In [1]: import numpy as np

In [2]: from numpy import linalg as LA

In [3]: np.set_printoptions(precision=3, suppress=True, linewidth=120)

In [4]: def rnd(a):
   ...:     return np.round(a, 3) + 0
   ...: 

In [5]: feats = np.load("arr.npy")

In [6]: rnd(feats)
Out[6]: 
array([[ 3.616,  3.051,  6.104,  0.943,  6.3  ,  4.673,  3.008],
       [-1.631, -5.192, -0.079, -2.977,  2.199, -0.397, -3.127],
       [ 2.755, -3.496, -3.449,  4.021,  1.051, -0.795, -9.103],
       [ 0.821, -2.822,  3.014, -0.691,  4.457,  2.968,  0.026],
       [ 3.769, -3.464,  6.671,  1.689,  3.736,  2.642, -0.898],
       [ 0.092, -3.384, -4.994,  1.571,  2.735,  1.091, -6.119],
       [-1.773, -3.234,  0.467, -4.386,  1.213, -2.719, -3.595],
       [ 2.044, -3.13 ,  3.925,  0.256,  3.304,  1.552, -1.728],
       [ 0.076, -6.201,  3.387, -2.572,  0.519, -2.564, -4.524],
       [ 2.682, -0.598, -0.568,  2.838,  3.841,  2.37 , -3.628],
       [ 1.902, -2.555, -0.658,  2.108,  3.342,  1.929, -4.061]])

In [7]: x = np.array([0, -3, -3, -1, -3, 3, 1])

In [8]: rnd(feats @ x)
Out[8]: array([-30.28 ,   7.875,   2.172,  -4.323, -15.488,  12.514,  -2.703,  -9.625,  -2.759,  -7.38 ,  -0.767])

In [9]: LA.norm(feats @ x) <= LA.norm(feats, 2) * LA.norm(x) + 1e-9
Out[9]: np.True_

In [10]: rnd((feats * x).sum(axis=1))
Out[10]: array([-30.28 ,   7.875,   2.172,  -4.323, -15.488,  12.514,  -2.703,  -9.625,  -2.759,  -7.38 ,  -0.767])

In [11]: rnd(np.einsum("ij,j->i", feats, x))
Out[11]: array([-30.28 ,   7.875,   2.172,  -4.323, -15.488,  12.514,  -2.703,  -9.625,  -2.759,  -7.38 ,  -0.767])
